$ python3 -q
>>> import numpy as np
>>> np.set_printoptions(suppress=True, linewidth=160)
>>> A = np.array([[0, 2, 2, 0, 0, 2, -2],
...     [1, -2, -1, -2, 1, -1, -1],
...     [0, 0, -1, 0, -2, 1, -2],
...     [2, 1, 0, 5, -2, 2, -1],
...     [1, 1, -2, -2, 4, -2, -2],
...     [-2, -1, -1, -2, 0, 1, 1],
...     [0, -1, -1, 1, 0, 2, 0]])
>>> round(np.linalg.norm(A, 1), 2), round(float(np.linalg.norm(A, np.inf)), 2)
(np.float64(12.0), 14.0)
>>> np.linalg.norm(A, axis=1).argmax()
np.int64(3)
>>> round(np.linalg.norm(A[1] - A[0]), 2)
np.float64(6.4)
>>> np.round(np.linalg.norm(A, axis=1), 2)
array([4.  , 3.61, 3.16, 6.24, 5.83, 3.46, 2.65])
>>> np.round(np.linalg.norm(A[1], 1), 2), np.round(np.linalg.norm(A[1], np.inf), 2)
(np.float64(9.0), np.float64(2.0))
>>> np.round(np.linalg.norm(A, axis=0), 2)
array([3.16, 3.46, 3.46, 6.16, 5.  , 4.36, 3.87])
>>> A[1] @ A[0]
np.int64(-6)
>>> U, sig, Vt = np.linalg.svd(A)
>>> np.argmax(sig[:-1] / (sig[1:] + 1e-6)) + 1
np.int64(6)
>>> M2 = U[:, :6] @ np.diag(sig[:6]) @ Vt[:6]
>>> np.linalg.matrix_rank(M2)
np.int64(6)
>>> round(np.abs(A - M2).max(), 2)
np.float64(0.04)
>>> np.linalg.matrix_rank(A, rtol=0.05)
np.int64(6)
>>> round(np.linalg.norm(A - M2, 2), 2), np.round(sig[6], 2)
(np.float64(0.12), np.float64(0.12))
>>> O, V = np.linalg.qr(A[:, :6])[0], np.linalg.qr(A[:, 6:])[0]
>>> sig = np.linalg.svd(O.T @ V, compute_uv=False)
>>> (sig > 0.9).sum()
np.int64(1)
>>> sig.round(2)
array([1.])
>>> np.round(np.linalg.norm(A, 2) / np.linalg.norm(A), 2)
np.float64(0.72)
>>> np.round(np.abs(np.linalg.svd(A)[2][-1]), 2)
array([0.63, 0.35, 0.18, 0.41, 0.19, 0.26, 0.43])
>>> [round(float(x), 2) for x in np.linalg.svd(A, compute_uv=False)[:3]]
[8.21, 5.18, 3.83]
>>> np.linalg.cond(A) > 100
np.False_
>>> W0 = np.loadtxt("mat.csv", delimiter=",")
>>> W0.round(2)
array([[ 0.3 ,  0.19, -0.08, -0.41],
       [ 0.19,  0.12, -0.05, -0.26],
       [-0.08, -0.05,  0.02,  0.11],
       [-0.41, -0.26,  0.11,  0.56]])
>>> # projection: eigenvalues are 0 or 1
>>> ang = np.radians(180)
>>> r_ = np.eye(4)
>>> r_[1, 1] = r_[2, 2] = np.cos(ang)
>>> r_[1, 2], r_[2, 1] = -np.sin(ang), np.sin(ang)
>>> r_.round(2) + 0
array([[ 1.,  0.,  0.,  0.],
       [ 0., -1.,  0.,  0.],
       [ 0.,  0., -1.,  0.],
       [ 0.,  0.,  0.,  1.]])
>>> M2 = W0 @ r_.T
>>> np.round(np.linalg.svd(W0, compute_uv=False), 2) + 0, np.round(np.linalg.svd(M2, compute_uv=False), 2) + 0
(array([1., 0., 0., 0.]), array([1., 0., 0., 0.]))
>>> np.allclose(W0 @ W0.T, M2 @ M2.T)
True
>>> np.allclose(np.linalg.norm(W0, axis=1), np.linalg.norm(M2, axis=1))
True
>>> np.round(np.abs(M2 - W0).max(axis=0), 2)
array([0.  , 0.52, 0.22, 0.  ])
>>> M2.round(2)
array([[ 0.3 , -0.19,  0.08, -0.41],
       [ 0.19, -0.12,  0.05, -0.26],
       [-0.08,  0.05, -0.02,  0.11],
       [-0.41,  0.26, -0.11,  0.56]])
>>> np.round((M2 - M2.T) / 2, 2) + 0
array([[ 0.  , -0.19,  0.08,  0.  ],
       [ 0.19,  0.  ,  0.  , -0.26],
       [-0.08,  0.  ,  0.  ,  0.11],
       [ 0.  ,  0.26, -0.11,  0.  ]])
>>> M2.inv()
Traceback (most recent call last):
  File "<python-input-40>", line 1, in <module>
    M2.inv()
    ^^^^^^
AttributeError: 'numpy.ndarray' object has no attribute 'inv'
>>> np.allclose(M2, M2.T)
False
>>> np.round(np.sort(np.abs(np.linalg.eigvals(M2))), 2) + 0
array([0.  , 0.  , 0.  , 0.71])
>>> evals, V = np.linalg.eigh(W0)
>>> np.round(np.linalg.eigvalsh(W0 @ W0), 2) + 0
array([0., 0., 0., 1.])
>>> np.round(np.abs(V[:, -1]), 2)
array([0.55, 0.35, 0.15, 0.75])
>>> np.unique(evals.round(6) + 0, return_counts=True)[1]
array([3, 1])
>>> np.round(V @ np.diag(evals) @ V.T, 2)
array([[ 0.3 ,  0.19, -0.08, -0.41],
       [ 0.19,  0.12, -0.05, -0.26],
       [-0.08, -0.05,  0.02,  0.11],
       [-0.41, -0.26,  0.11,  0.56]])
>>> np.round(np.linalg.svd(W0, compute_uv=False), 2) + 0
array([1., 0., 0., 0.])
>>> np.round(evals.sum(), 2), np.trace(W0)
(np.float64(1.0), np.float64(1.0))
>>> np.round(np.linalg.eigvalsh(W0 + 3 * np.eye(4)), 2)
array([3., 3., 3., 4.])
>>> np.round(V.T @ V, 2) + 0
array([[1., 0., 0., 0.],
       [0., 1., 0., 0.],
       [0., 0., 1., 0.],
       [0., 0., 0., 1.]])
